% python3 -q
>>> import numpy as np
>>> np.set_printoptions(suppress=True, linewidth=160)
>>> m1 = np.loadtxt("layer14.csv", delimiter=",")
>>> m1.round(2)
array([[-0.46,  0.23,  0.86],
       [-0.26, -0.96,  0.12],
       [ 0.85, -0.17,  0.5 ]])
>>> # orthonormal columns
>>> x0 = np.array([-3, -5, 0])
>>> np.round(np.abs(np.linalg.eigvals(m1)), 2)
array([1., 1., 1.])
>>> np.round(m1.T @ (m1 @ x0), 2) + 0
array([-3., -5.,  0.])
>>> 3 - np.linalg.matrix_rank(m1 - np.eye(3), tol=1e-8)
np.int64(1)
>>> np.round(np.linalg.inv(m1), 2)
array([[-0.46, -0.26,  0.85],
       [ 0.23, -0.96, -0.17],
       [ 0.86,  0.12,  0.5 ]])
>>> def softmax(z):
...     e = np.exp(z - z.max(axis=-1, keepdims=True))
...     return e / e.sum(axis=-1, keepdims=True)
... 
>>> np.round(softmax(m1).sum(axis=1), 2)
array([1., 1., 1.])
>>> S = m1 @ m1.T / np.sqrt(3)
>>> np.round(softmax(S + np.triu(np.full(S.shape, -np.inf), 1)), 2)
array([[1.  , 0.  , 0.  ],
       [0.36, 0.64, 0.  ],
       [0.26, 0.26, 0.47]])
>>> np.round(softmax(S), 2)
array([[0.47, 0.26, 0.26],
       [0.26, 0.47, 0.26],
       [0.26, 0.26, 0.47]])
>>> arr = np.load("run9.npy")
>>> arr
array([[0, 0, 1, 0],
       [0, 0, 0, 1],
       [1, 0, 0, 1],
       [0, 1, 1, 0]])
>>> # equal to its transpose
>>> w, vecs = np.linalg.eig(arr)
>>> round(float(np.prod(w)), 2)
1.0
>>> np.einsum("ii->", arr)
np.int64(0)
>>> round(float(np.linalg.det(arr[::-1])), 2)
1.0
>>> np.kron(np.eye(2, dtype=int), arr)
array([[0, 0, 1, 0, 0, 0, 0, 0],
       [0, 0, 0, 1, 0, 0, 0, 0],
       [1, 0, 0, 1, 0, 0, 0, 0],
       [0, 1, 1, 0, 0, 0, 0, 0],
       [0, 0, 0, 0, 0, 0, 1, 0],
       [0, 0, 0, 0, 0, 0, 0, 1],
       [0, 0, 0, 0, 1, 0, 0, 1],
       [0, 0, 0, 0, 0, 1, 1, 0]])
>>> round(float(np.linalg.eigvals(arr).sum().real), 2)
0.0
